$ python3 -q
>>> import numpy as np
>>> np.set_printoptions(precision=3, suppress=True, linewidth=140, sign=" ")
>>> rnd = lambda a: np.round(a, 3) + 0
>>> W0 = np.load("out10.npy")
>>> W0
array([[ -2,   0,   7],
       [ -2,   0,   7],
       [-23, -27,   4],
       [ -7,  -9,  -1],
       [ 18,  18, -12],
       [ 22,  18, -26],
       [ 22,  18, -26]])
>>> np.unique(W0.round(6), axis=0).shape
(5, 3)
>>> rnd(np.trace(np.linalg.pinv(W0) @ W0))
np.float64(2.0)
>>> U, s, Vh = np.linalg.svd(W0)
>>> vecs = Vh[:(s > 1e-8).sum()]
>>> rng = np.random.default_rng(8448)
>>> vec = W0[1] + 3 * W0[0] + rng.integers(2) * np.eye(3)[1]
>>> vec
array([-8.,  0., 28.])
>>> rnd(vecs.T @ vecs)
array([[ 0.424,  0.466, -0.164],
       [ 0.466,  0.623,  0.133],
       [-0.164,  0.133,  0.953]])
>>> rnd(np.linalg.norm(vec - vecs.T @ vecs @ vec))
np.float64(0.0)
>>> rnd(np.diag(vecs.T @ vecs))
array([ 0.424,  0.623,  0.953])
>>> np.allclose(vecs.T @ vecs @ vec, vec)
True
>>> W = np.array([[-1, -5, -2, -5, 2, 1], [-3, 2, 5, 3, -3, -4], [3, -2, -3, 0, 2, -1]])
>>> coef = np.array([-3, 2, -3, -3, 3, 0])
>>> hid = np.maximum(W0 @ W + coef, 0)
>>> np.linalg.matrix_rank(hid)
np.int64(4)
>>> rnd((hid > 0).mean(axis=0))
array([ 0.571,  0.286,  0.429,  0.571,  0.571,  0.286])
>>> W2 = np.array([[-1, 1], [-1, -1], [1, 0], [1, -2], [2, 2], [2, 0]])
>>> W @ W2
array([[  5,  18],
       [ -5, -17],
       [ -2,   9]])
>>> (hid @ W2).round(6).argmax(axis=1)
array([ 1,  1,  0,  0,  0,  0,  0])
>>> rk = np.linalg.matrix_rank(W0)
>>> rk
np.int64(2)
>>> null = np.linalg.svd(W0)[2][rk:].T
>>> np.allclose(W0 @ null, 0)
True
>>> np.linalg.matrix_rank(W0.T @ W0), np.linalg.matrix_rank(W0 @ W0.T)
(np.int64(2), np.int64(2))
>>> [int(np.linalg.matrix_rank(np.delete(W0, i, axis=0))) for i in range(7)]
[2, 2, 2, 2, 2, 2, 2]
>>> rnd(null[:, 0] / null[np.abs(null[:, 0]).round(6).argmax(), 0])
array([ 1.   , -0.81 ,  0.286])
>>> rnd(W0 @ null)
array([[ 0.],
       [ 0.],
       [ 0.],
       [ 0.],
       [ 0.],
       [ 0.],
       [ 0.]])
